% python3 -q
>>> import numpy as np
>>> from numpy import linalg as LA
>>> np.set_printoptions(precision=3, suppress=True, linewidth=140)
>>> K = np.load("x.npy")
>>> print(K)
[[  9.888  14.724   5.784  -6.971  -1.837]
 [ -1.068  17.333  -1.729   3.088   9.269]
 [  7.237 -13.462   7.443  -7.277   7.617]
 [  7.747   0.362  14.94  -10.069  -3.906]
 [ -4.365   2.053  13.474  12.787   5.629]
 [  8.37    1.537 -13.733 -10.891   4.514]
 [ -9.331   7.723   7.387  14.039  -1.276]
 [ -2.367 -14.988 -11.12    2.204  -6.422]
 [  4.016   6.014  -3.581 -12.368 -13.488]
 [-18.669   3.763  -3.869   1.362   4.527]
 [ -2.656  -6.001  -4.794  17.053   6.568]
 [ -3.204   1.995 -18.864  -2.798  -4.7  ]
 [ -0.883 -12.427 -15.02   -3.461  -2.684]
 [  7.864   9.584   1.599   1.905 -15.495]
 [  6.505   9.72  -11.049   8.521   8.277]
 [-17.609   2.504  -1.556  -1.573  -8.874]
 [ -6.215  -2.902  18.117  -4.918  -0.73 ]
 [  3.745   0.503  16.089   9.382   6.232]
 [  8.509   9.112  14.625   3.083  -4.602]
 [ 16.946   4.16   -9.733   0.874   0.232]]
>>> D = LA.norm(K[:, None] - K[None], axis=-1)
>>> print(LA.norm(K, axis=1))
[20.    20.    19.999 20.    20.    20.    20.    20.    20.    20.    20.    20.    20.    19.999 20.    20.    20.    20.    20.
 20.001]
>>> print(np.unravel_index(D.round(6).argmax(), D.shape))
(np.int64(11), np.int64(17))
>>> print(D[:5, :5])
[[ 0.    20.194 29.895 17.566 29.478]
 [20.194  0.    34.808 31.468 24.141]
 [29.895 34.808  0.    19.701 28.604]
 [17.566 31.468 19.701  0.    27.659]
 [29.478 24.141 28.604 27.659  0.   ]]
>>> print(np.flatnonzero(D[13] < D.mean() / 2))
[13]
>>> print(D[13].round(6).argsort(kind="stable")[:4])
[13  8 18  0]
